$ ipython --no-banner

In [1]: import numpy as np

In [2]: np.set_printoptions(precision=3, suppress=True, linewidth=140, legacy="1.25")

In [3]: def rnd(a):
   ...:     return np.round(a, 3) + 0
   ...: 

In [4]: mat = np.array([[19, 4, 2], [-2, 29, 2], [-4, 2, 31]])

In [5]: t = np.radians(32)

In [6]: R = np.eye(3)

In [7]: R[1, 1] = R[2, 2] = np.cos(t)

In [8]: R[1, 2], R[2, 1] = -np.sin(t), np.sin(t)

In [9]: rnd(R)
Out[9]: 
array([[ 1.   ,  0.   ,  0.   ],
       [ 0.   ,  0.848, -0.53 ],
       [ 0.   ,  0.53 ,  0.848]])

In [10]: out = mat @ R.T

In [11]: rnd(np.linalg.svd(mat, compute_uv=False)), rnd(np.linalg.svd(out, compute_uv=False))
Out[11]: (array([32.575, 28.002, 19.125]), array([32.575, 28.002, 19.125]))

In [12]: rnd(np.abs(out - mat).max(axis=0))
Out[12]: array([ 0.   , 16.731, 15.064])

In [13]: out = np.linalg.inv(mat)

In [14]: rnd(out)
Out[14]: 
array([[ 0.051, -0.007, -0.003],
       [ 0.003,  0.034, -0.002],
       [ 0.006, -0.003,  0.032]])

In [15]: rnd(np.linalg.det(mat) * np.linalg.det(out))
Out[15]: 1.0

In [16]: rnd(np.linalg.inv(out))
Out[16]: 
array([[19.,  4.,  2.],
       [-2., 29.,  2.],
       [-4.,  2., 31.]])

In [17]: rnd(mat @ out)
Out[17]: 
array([[1., 0., 0.],
       [0., 1., 0.],
       [0., 0., 1.]])

In [18]: (np.abs(out) > 1e-9).astype(int)
Out[18]: 
array([[1, 1, 1],
       [1, 1, 1],
       [1, 1, 1]])

In [19]: t3 = np.stack([out, 5 * out, out[::-1]])

In [20]: rnd(t3.sum(axis=0))
Out[20]: 
array([[ 0.314, -0.044,  0.015],
       [ 0.022,  0.24 , -0.017],
       [ 0.09 , -0.025,  0.189]])

In [21]: rnd(np.einsum("bij,cij->bc", t3, t3))
Out[21]: 
array([[0.005, 0.025, 0.002],
       [0.025, 0.124, 0.009],
       [0.002, 0.009, 0.005]])

In [22]: rnd(np.linalg.norm(t3, axis=(1, 2)))
Out[22]: array([0.07 , 0.352, 0.07 ])

In [23]: feats = np.array([[1.7, -0.9, -2.7],
    ...:     [1.1, -0.8, -1.2],
    ...:     [0.8, -0.6, -0.1],
    ...:     [-0.5, 0.5, 1.2],
    ...:     [0.6, -1.6, 0.5],
    ...:     [0.0, 0.5, -0.9]])

In [24]: rng = np.random.default_rng(94)

In [25]: feats[0] = feats[3] + 0.3 * rng.normal(size=3)

In [26]: rnd(feats)
Out[26]: 
array([[-0.196,  0.654,  1.001],
       [ 1.1  , -0.8  , -1.2  ],
       [ 0.8  , -0.6  , -0.1  ],
       [-0.5  ,  0.5  ,  1.2  ],
       [ 0.6  , -1.6  ,  0.5  ],
       [ 0.   ,  0.5  , -0.9  ]])

In [27]: def softmax(z):
    ...:     e = np.exp(z - z.max(axis=-1, keepdims=True))
    ...:     return e / e.sum(axis=-1, keepdims=True)
    ...: 

In [28]: rnd(softmax(10 * feats[4]))
Out[28]: array([0.731, 0.   , 0.269])

In [29]: rnd(softmax(feats[4]))
Out[29]: array([0.496, 0.055, 0.449])

In [30]: S = feats @ feats.T / np.sqrt(3)

In [31]: rnd(softmax(S)[4] @ feats)
Out[31]: array([ 0.59 , -0.955,  0.115])

In [32]: softmax(S).round(6).argmax(axis=1)
Out[32]: array([3, 1, 1, 3, 4, 5])
